$ python3 -q
>>> import numpy as np
>>> from numpy import linalg as LA
>>> np.set_printoptions(suppress=True, linewidth=140)
>>> r0 = np.array([0, 2, 3])
>>> arr = -3 * np.eye(3) + np.outer(r0, r0)
>>> arr
array([[-3.,  0.,  0.],
       [ 0.,  1.,  6.],
       [ 0.,  6.,  6.]])
>>> vals, V = LA.eigh(arr)
>>> x = np.array([5, -3, 4])
>>> print((np.sign(V[:, -1].round(6)) == np.sign(V[0, -1].round(6))).astype(int))
[1 0 0]
>>> print(np.abs(arr).sum(axis=1).max(), np.abs(vals).max())
12.0 10.0
>>> vals, V = LA.eigh(arr)
>>> np.round(V @ np.diag(vals) @ V.T, 2)
array([[-3.,  0.,  0.],
       [ 0.,  1.,  6.],
       [ 0.,  6.,  6.]])
>>> np.round(np.abs(V[:, -1]), 2)
array([0.  , 0.55, 0.83])
>>> vals.round(2)
array([-3., -3., 10.])
>>> vals, V = LA.eig(arr)
>>> np.round(np.sort(LA.eigvals(LA.inv(arr))), 2)
array([-0.33, -0.33,  0.1 ])
>>> np.round(np.sort(LA.eigvals(arr.T)), 2)
array([-3., -3., 10.])
>>> arr @ V[:, 0] - vals[0] * V[:, 0]
array([0., 0., 0.])
>>> np.flatnonzero(LA.matrix_power((arr != 0) + (arr.T != 0) + np.eye(3), 3)[1])
array([1, 2])
>>> arr @ arr
array([[ 9.,  0.,  0.],
       [ 0., 37., 42.],
       [ 0., 42., 72.]])
>>> x = np.array([-3, 2, 3])
>>> h1 = np.maximum(arr @ x, 0)
>>> arr.T @ h1
array([-27., 200., 300.])
>>> np.flatnonzero(h1 > 1e-9)
array([0, 1, 2])
>>> E = np.loadtxt("arr.csv", delimiter=",")
>>> E
array([[ 0.5,  0.1,  0.7, -1.5, -0.2],
       [-1.8,  0.7, -0.7, -1.8,  0.4],
       [-0.1,  1.2,  0.4, -4.8,  0.1],
       [ 0.1, -0.6,  0.5,  1.5,  0.9],
       [-0.3, -1.4, -0.9,  0. ,  0.2]])
>>> rng = np.random.default_rng(386156)
>>> lab = rng.permutation(5)
>>> out = E[:, lab] * rng.choice([-1, 1], 5)
>>> out
array([[ 0.2, -1.5,  0.1,  0.5, -0.7],
       [-0.4, -1.8,  0.7, -1.8,  0.7],
       [-0.1, -4.8,  1.2, -0.1, -0.4],
       [-0.9,  1.5, -0.6,  0.1, -0.5],
       [-0.2,  0. , -1.4, -0.3,  0.9]])
>>> left, _, Vt = LA.svd(E.T @ out)
>>> np.round(LA.lstsq(E, out)[0], 2) + 0
array([[ 0.,  0.,  0.,  1.,  0.],
       [ 0.,  0.,  1.,  0.,  0.],
       [ 0.,  0.,  0.,  0., -1.],
       [ 0.,  1.,  0.,  0.,  0.],
       [-1.,  0.,  0.,  0.,  0.]])
>>> np.round(left @ Vt, 2) + 0
array([[ 0.,  0.,  0.,  1.,  0.],
       [ 0.,  0.,  1.,  0.,  0.],
       [ 0.,  0.,  0.,  0., -1.],
       [ 0.,  1.,  0.,  0.,  0.],
       [-1.,  0.,  0.,  0.,  0.]])
>>> print(np.round(LA.det(E), 2))
-5.99
>>> print(np.allclose(E, E.T))
False
>>> print(np.round(np.sort(np.abs(LA.eigvals(E))), 2))
[0.35 1.71 1.71 2.42 2.42]
>>> round(np.trace(E), 2)
np.float64(3.3)
>>> np.round((E - E.T) / 2, 2)
array([[ 0.  ,  0.95,  0.4 , -0.8 ,  0.05],
       [-0.95,  0.  , -0.95, -0.6 ,  0.9 ],
       [-0.4 ,  0.95,  0.  , -2.65,  0.5 ],
       [ 0.8 ,  0.6 ,  2.65,  0.  ,  0.45],
       [-0.05, -0.9 , -0.5 , -0.45,  0.  ]])
>>> np.round(LA.det(E.T), 2)
np.float64(-5.99)
>>> np.kron(np.eye(2, dtype=int), E)
array([[ 0.5,  0.1,  0.7, -1.5, -0.2,  0. ,  0. ,  0. , -0. , -0. ],
       [-1.8,  0.7, -0.7, -1.8,  0.4, -0. ,  0. , -0. , -0. ,  0. ],
       [-0.1,  1.2,  0.4, -4.8,  0.1, -0. ,  0. ,  0. , -0. ,  0. ],
       [ 0.1, -0.6,  0.5,  1.5,  0.9,  0. , -0. ,  0. ,  0. ,  0. ],
       [-0.3, -1.4, -0.9,  0. ,  0.2, -0. , -0. , -0. ,  0. ,  0. ],
       [ 0. ,  0. ,  0. , -0. , -0. ,  0.5,  0.1,  0.7, -1.5, -0.2],
       [-0. ,  0. , -0. , -0. ,  0. , -1.8,  0.7, -0.7, -1.8,  0.4],
       [-0. ,  0. ,  0. , -0. ,  0. , -0.1,  1.2,  0.4, -4.8,  0.1],
       [ 0. , -0. ,  0. ,  0. ,  0. ,  0.1, -0.6,  0.5,  1.5,  0.9],
       [-0. , -0. , -0. ,  0. ,  0. , -0.3, -1.4, -0.9,  0. ,  0.2]])
>>> round(LA.eigvals(E).sum().real, 2)
np.float64(3.3)
>>> print(round(np.einsum("ij,ji->", E, E), 2))
-3.11
>>> round(float(LA.det(2 * E)), 2), np.round(LA.det(E), 2)
(-191.71, np.float64(-5.99))
>>> round(np.einsum("ii->", E), 2)
np.float64(3.3)
>>> G = E.T @ E
>>> np.trace(G), (E ** 2).sum()
(np.float64(41.9), np.float64(41.9))
>>> np.round(LA.svd(E, compute_uv=False) ** 2, 2)
array([33.44,  4.98,  2.2 ,  1.2 ,  0.08])
>>> np.round(np.diag(G), 2)
array([ 3.6 ,  4.26,  2.2 , 30.78,  1.06])
>>> LA.matrix_rank(G)
np.int64(5)
>>> (E @ E.T).shape
(5, 5)
>>> np.allclose(G, G.T)
True
>>> np.round(LA.eigvalsh(G)[::-1], 2)
array([33.44,  4.98,  2.2 ,  1.2 ,  0.08])
>>> J = np.loadtxt("x.csv", delimiter=",")
>>> J
array([[0., 2., 3., 2.],
       [2., 2., 1., 3.],
       [3., 1., 0., 2.],
       [2., 3., 2., 4.]])
>>> # symmetric, so the eigenvalues are real
>>> [round(float(LA.det(J[:i, :i])), 2) + 0 for i in range(1, 5)]
[0.0, -4.0, -6.0, 1.0]
>>> round(float(LA.eigvalsh(J).min()), 2)
-3.14
>>> np.all(LA.eigvalsh(J) > 0)
np.False_
>>> def softmax(z):
...     e = np.exp(z - z.max(axis=-1, keepdims=True))
...     return e / e.sum(axis=-1, keepdims=True)
... 
>>> np.round(softmax(J[3] + -1), 2)
array([0.08, 0.22, 0.08, 0.61])
>>> np.round(softmax(10 * J[3]), 2) + 0
array([0., 0., 0., 1.])
>>> np.round(softmax(J[3]), 2)
array([0.08, 0.22, 0.08, 0.61])
>>> S = J @ J.T / np.sqrt(4)
>>> softmax(S).round(6).argmax(axis=1)
array([3, 3, 3, 3])
>>> print(np.round(softmax(S)[3] @ J, 2))
[2.   2.99 1.99 3.99]
>>> np.round(softmax(S + np.triu(np.full(S.shape, -np.inf), 1)), 2) + 0
array([[1.  , 0.  , 0.  , 0.  ],
       [0.08, 0.92, 0.  , 0.  ],
       [0.01, 0.5 , 0.5 , 0.  ],
       [0.  , 0.01, 0.  , 0.99]])
>>> out = np.array([[1, -2, 0], [1, 2, 2], [2, -2, 0], [2, 0, -2]])
>>> np.einsum("ik,kj->ji", J, out)
array([[12., 12.,  8., 17.],
       [-2., -2., -4., -2.],
       [ 0., -2., -2., -2.]])
>>> print(np.einsum("ij,ij->i", J, J))
[17. 18. 14. 33.]
>>> LA.matrix_rank(np.vstack([J, out.T]))
np.int64(4)
>>> print(LA.matrix_rank(J @ out))
3
>>> print(np.einsum("ik,kj->ij", J, out))
[[12. -2.  0.]
 [12. -2. -2.]
 [ 8. -4. -2.]
 [17. -2. -2.]]
>>> J @ out
array([[12., -2.,  0.],
       [12., -2., -2.],
       [ 8., -4., -2.],
       [17., -2., -2.]])
>>> np.einsum("ij->j", J)
array([ 7.,  8.,  6., 11.])
>>> out.T @ J.T
array([[12., 12.,  8., 17.],
       [-2., -2., -4., -2.],
       [ 0., -2., -2., -2.]])
>>> left, sig, Vt = LA.svd(J, full_matrices=False)
>>> print(np.round(np.abs(Vt[0]), 2))
[0.41 0.5  0.36 0.68]
>>> (sig > 1e-8).sum()
np.int64(4)
>>> sig.round(2)
array([8.46, 3.14, 0.72, 0.05])
>>> print(np.round(np.cumsum(sig ** 2) / np.sum(sig ** 2), 2))
[0.87 0.99 1.   1.  ]
>>> np.abs(left[:, 0]).round(6).argmax()
np.int64(3)
>>> X = np.loadtxt("a.csv", delimiter=",")
>>> X
array([[-1.95, -4.  , -5.  ,  2.  ,  5.  ],
       [-3.  ,  2.05,  5.  ,  3.  , -4.  ],
       [-1.  ,  4.  ,  3.05,  5.  ,  3.  ],
       [-2.  ,  0.  ,  1.  ,  2.05,  0.  ],
       [-2.  , -4.  , -5.  ,  2.  ,  5.05]])
>>> np.round(softmax(X).sum(axis=1), 2)
array([1., 1., 1., 1., 1.])
>>> np.round(softmax(10 * X[1]), 2) + 0
array([0., 0., 1., 0., 0.])
>>> print(np.round(softmax(X[1] + 2), 2) + 0)
[0.   0.04 0.84 0.11 0.  ]
>>> np.round(softmax(X[1]), 2) + 0
array([0.  , 0.04, 0.84, 0.11, 0.  ])
>>> S = X @ X.T / np.sqrt(5)
>>> print(np.round(softmax(S)[1] @ X, 2))
[-3.    2.05  5.    3.   -4.  ]
>>> print(np.round(softmax(S + np.triu(np.full(S.shape, -np.inf), 1)), 2) + 0)
[[1.   0.   0.   0.   0.  ]
 [0.   1.   0.   0.   0.  ]
 [0.   0.   1.   0.   0.  ]
 [0.   0.68 0.3  0.02 0.  ]
 [0.46 0.   0.   0.   0.54]]
>>> F = np.array([[1.1, -1.72, 1.8],
...     [-0.9, 0.15, -0.2],
...     [1.0, -0.5, 0.5],
...     [0.4, 0.36, -0.3],
...     [0.0, 0.95, -0.8],
...     [0.1, -1.53, 1.6],
...     [0.6, -0.63, 0.5],
...     [-0.8, -0.31, 0.4],
...     [0.3, 0.41, -0.3],
...     [-1.8, -0.84, 0.9],
...     [-0.3, 0.27, 0.0],
...     [1.5, 0.68, -0.6],
...     [-0.8, -1.35, 1.3],
...     [-1.0, -0.03, 0.1],
...     [-0.1, 1.37, -1.4],
...     [-2.2, -0.55, 0.7],
...     [-0.8, -0.37, 0.3]])
>>> F
array([[ 1.1 , -1.72,  1.8 ],
       [-0.9 ,  0.15, -0.2 ],
       [ 1.  , -0.5 ,  0.5 ],
       [ 0.4 ,  0.36, -0.3 ],
       [ 0.  ,  0.95, -0.8 ],
       [ 0.1 , -1.53,  1.6 ],
       [ 0.6 , -0.63,  0.5 ],
       [-0.8 , -0.31,  0.4 ],
       [ 0.3 ,  0.41, -0.3 ],
       [-1.8 , -0.84,  0.9 ],
       [-0.3 ,  0.27,  0.  ],
       [ 1.5 ,  0.68, -0.6 ],
       [-0.8 , -1.35,  1.3 ],
       [-1.  , -0.03,  0.1 ],
       [-0.1 ,  1.37, -1.4 ],
       [-2.2 , -0.55,  0.7 ],
       [-0.8 , -0.37,  0.3 ]])
>>> lab = rng.permutation(5)
>>> print(lab)
[0 3 1 2 4]
>>> out = X[lab][:, lab]
>>> out
array([[-1.95,  2.  , -4.  , -5.  ,  5.  ],
       [-2.  ,  2.05,  0.  ,  1.  ,  0.  ],
       [-3.  ,  3.  ,  2.05,  5.  , -4.  ],
       [-1.  ,  5.  ,  4.  ,  3.05,  3.  ],
       [-2.  ,  2.  , -4.  , -5.  ,  5.05]])
>>> print(np.diag(out))
[-1.95  2.05  2.05  3.05  5.05]
>>> print(np.allclose(out, X))
False
